% ipython --no-banner

In [1]: import numpy as np

In [2]: from numpy import linalg as LA

In [3]: np.set_printoptions(precision=2, suppress=True, linewidth=120, sign=" ")

In [4]: def rd(a):
   ...:     return np.round(a, 2) + 0
   ...: 

In [5]: A = np.load("case1.npy")

In [6]: A
Out[6]: 
array([[ 3.1,  3. ,  3. , -1. ,  5. ,  5. , -2. , -3. ,  2. ],
       [ 0. ,  1.1,  1. ,  3. ,  0. ,  3. ,  2. ,  1. , -2. ],
       [-1. , -2. ,  2.1, -4. ,  1. ,  2. ,  2. , -1. , -1. ],
       [-3. , -3. , -1. , -3.9,  1. ,  2. , -5. , -5. , -3. ],
       [ 3. ,  0. , -3. ,  5. ,  3.1,  1. ,  4. , -2. ,  3. ],
       [-1. , -3. ,  0. ,  2. ,  2. ,  1.1, -5. , -4. ,  2. ],
       [ 3. , -3. ,  1. , -2. ,  2. , -3. , -3.9, -2. ,  0. ],
       [-3. , -1. ,  3. ,  1. ,  3. ,  1. , -2. ,  2.1,  0. ],
       [ 3. ,  3. ,  3. , -1. ,  5. ,  5. , -2. , -3. ,  2.1]])

In [7]: rd(LA.det(A))
Out[7]: np.float64(21900.33)

In [8]: np.allclose(A, A.T)
Out[8]: False

In [9]: np.trace(A)
Out[9]: np.float64(6.9)

In [10]: (A + A.T) / 2
Out[10]: 
array([[ 3.1,  1.5,  1. , -2. ,  4. ,  2. ,  0.5, -3. ,  2.5],
       [ 1.5,  1.1, -0.5,  0. ,  0. ,  0. , -0.5,  0. ,  0.5],
       [ 1. , -0.5,  2.1, -2.5, -1. ,  1. ,  1.5,  1. ,  1. ],
       [-2. ,  0. , -2.5, -3.9,  3. ,  2. , -3.5, -2. , -2. ],
       [ 4. ,  0. , -1. ,  3. ,  3.1,  1.5,  3. ,  0.5,  4. ],
       [ 2. ,  0. ,  1. ,  2. ,  1.5,  1.1, -4. , -1.5,  3.5],
       [ 0.5, -0.5,  1.5, -3.5,  3. , -4. , -3.9, -2. , -1. ],
       [-3. ,  0. ,  1. , -2. ,  0.5, -1.5, -2. ,  2.1, -1.5],
       [ 2.5,  0.5,  1. , -2. ,  4. ,  3.5, -1. , -1.5,  2.1]])

In [11]: A.inv()
AttributeError: 'numpy.ndarray' object has no attribute 'inv'


In [12]: (A - A.T) / 2
Out[12]: 
array([[ 0. ,  1.5,  2. ,  1. ,  1. ,  3. , -2.5,  0. , -0.5],
       [-1.5,  0. ,  1.5,  3. ,  0. ,  3. ,  2.5,  1. , -2.5],
       [-2. , -1.5,  0. , -1.5,  2. ,  1. ,  0.5, -2. , -2. ],
       [-1. , -3. ,  1.5,  0. , -2. ,  0. , -1.5, -3. , -1. ],
       [-1. ,  0. , -2. ,  2. ,  0. , -0.5,  1. , -2.5, -1. ],
       [-3. , -3. , -1. ,  0. ,  0.5,  0. , -1. , -2.5, -1.5],
       [ 2.5, -2.5, -0.5,  1.5, -1. ,  1. ,  0. ,  0. ,  1. ],
       [ 0. , -1. ,  2. ,  3. ,  2.5,  2.5,  0. ,  0. ,  1.5],
       [ 0.5,  2.5,  2. ,  1. ,  1. ,  1.5, -1. , -1.5,  0. ]])
